$ python -q
>>> import numpy as np
>>> np.set_printoptions(precision=3, suppress=True, linewidth=120)
>>> def tidy(a):
...     return np.round(a, 3) + 0
... 
>>> B = np.array([[-3, 0], [2, 1]])
>>> arr = np.kron(np.eye(2, dtype=int), B)
>>> arr
array([[-3,  0,  0,  0],
       [ 2,  1,  0,  0],
       [ 0,  0, -3,  0],
       [ 0,  0,  2,  1]])
>>> left, s, VT = np.linalg.svd(arr, full_matrices=False)
>>> tidy(left.T @ left)
array([[1., 0., 0., 0.],
       [0., 1., 0., 0.],
       [0., 0., 1., 0.],
       [0., 0., 0., 1.]])
>>> (s > 1e-8).sum()
np.int64(4)
>>> (np.linalg.matrix_power((arr != 0) + (arr.T != 0) + np.eye(4), 4) > 0).astype(int)
array([[1, 1, 0, 0],
       [1, 1, 0, 0],
       [0, 0, 1, 1],
       [0, 0, 1, 1]])
>>> np.flatnonzero(np.linalg.matrix_power((arr != 0) + (arr.T != 0) + np.eye(4), 4)[3])
array([2, 3])
>>> (arr != 0).astype(int)
array([[1, 0, 0, 0],
       [1, 1, 0, 0],
       [0, 0, 1, 0],
       [0, 0, 1, 1]])
>>> def softmax(z):
...     e = np.exp(z - z.max(axis=-1, keepdims=True))
...     return e / e.sum(axis=-1, keepdims=True)
... 
>>> tidy(softmax(10 * arr[3]))
array([0., 0., 1., 0.])
>>> tidy(softmax(arr[3]))
array([0.083, 0.083, 0.61 , 0.225])
>>> tidy(softmax(arr[3] + -3))
array([0.083, 0.083, 0.61 , 0.225])
>>> scores = arr @ arr.T / np.sqrt(4)
>>> tidy(softmax(scores))
array([[0.978, 0.001, 0.011, 0.011],
       [0.003, 0.856, 0.07 , 0.07 ],
       [0.011, 0.011, 0.978, 0.001],
       [0.07 , 0.07 , 0.003, 0.856]])
>>> [int(np.linalg.matrix_rank(np.linalg.matrix_power(arr, p))) for p in range(1, 5)]
[4, 4, 4, 4]
>>> np.linalg.matrix_rank(arr - arr[0, 0] * np.eye(4))
np.int64(2)
>>> np.prod(np.diag(arr)), tidy(np.linalg.det(arr))
(np.int64(9), np.float64(9.0))
>>> np.linalg.matrix_power(arr - np.diag(np.diag(arr)), 4)
array([[0, 0, 0, 0],
       [0, 0, 0, 0],
       [0, 0, 0, 0],
       [0, 0, 0, 0]])
>>> feats = np.load("out16.npy")
>>> tidy(feats)
array([[ 11.921,   2.039,  -5.898,  29.647, -19.812, -11.843, -15.89 , -11.812,   7.984,  21.82 ,  13.82 ],
       [ 11.147,   2.397,  -4.938,  26.25 , -17.984, -10.346, -14.807, -10.028,   7.804,  20.063,  12.093],
       [  9.482,   2.995,  -3.142,  19.462, -14.236,  -7.422, -12.489,  -6.622,   7.275,  16.431,   8.695],
       [  7.449,   3.38 ,  -1.465,  12.207, -10.024,  -4.433,  -9.679,  -3.303,   6.348,  12.274,   5.17 ],
       [  4.656,   3.188,  -0.141,   4.405,  -5.019,  -1.481,  -5.879,  -0.387,   4.527,   7.113,   1.598],
       [  3.237,   2.701,   0.085,   1.609,  -2.907,  -0.552,  -3.989,   0.3  ,   3.337,   4.756,   0.436],
       [  2.22 ,   2.147,   0.074,   0.22 ,  -1.627,  -0.148,  -2.664,   0.444,   2.368,   3.182,  -0.075],
       [  1.264,   1.425,  -0.03 ,  -0.485,  -0.663,   0.023,  -1.457,   0.324,   1.372,   1.788,  -0.27 ],
       [ -0.042,  -0.064,   0.023,   0.066,  -0.001,   0.   ,   0.042,   0.001,  -0.042,  -0.064,   0.022],
       [ -0.249,  -0.412,   0.215,   0.491,  -0.06 ,   0.027,   0.228,   0.073,  -0.224,  -0.397,   0.139],
       [ -0.34 ,  -0.593,   0.378,   0.761,  -0.131,   0.067,   0.293,   0.171,  -0.282,  -0.566,   0.196],
       [ -0.482,  -0.983,   1.025,   1.504,  -0.424,   0.295,   0.318,   0.687,  -0.252,  -0.951,   0.272],
       [ -0.259,  -1.216,   4.216,   2.871,  -1.545,   1.934,  -0.459,   3.977,   1.067,  -1.714,  -0.369],
       [ -0.172,  -1.155,   4.842,   2.948,  -1.715,   2.3  ,  -0.646,   4.678,   1.387,  -1.818,  -0.577],
       [  0.483,  -0.427,   8.997,   2.733,  -2.596,   4.91 ,  -1.926,   9.529,   3.66 ,  -2.451,  -2.265],
       [  0.936,   0.219,  11.684,   2.151,  -3.   ,   6.706,  -2.751,  12.782,   5.196,  -2.857,  -3.544],
       [  1.806,   1.653,  16.8  ,   0.458,  -3.532,  10.273,  -4.283,  19.124,   8.181,  -3.666,  -6.222],
       [  1.946,   1.903,  17.626,   0.13 ,  -3.595,  10.862,  -4.525,  20.162,   8.667,  -3.801,  -6.677],
       [  3.027,   3.966,  24.069,  -2.816,  -3.916,  15.558,  -6.369,  28.35 ,  12.477,  -4.909, -10.389]])
>>> np.abs(np.diag(np.linalg.qr(feats)[1])) > 1e-9
array([ True,  True,  True, False, False, False, False, False, False, False, False])
>>> np.allclose(feats[:-1].T @ np.linalg.lstsq(feats[:-1].T, feats[-1])[0], feats[-1])
True
>>> np.linalg.lstsq(feats[:-1].T, feats[-1])[2]
np.int32(3)
>>> tidy(np.trace(np.linalg.pinv(feats) @ feats))
np.float64(3.0)
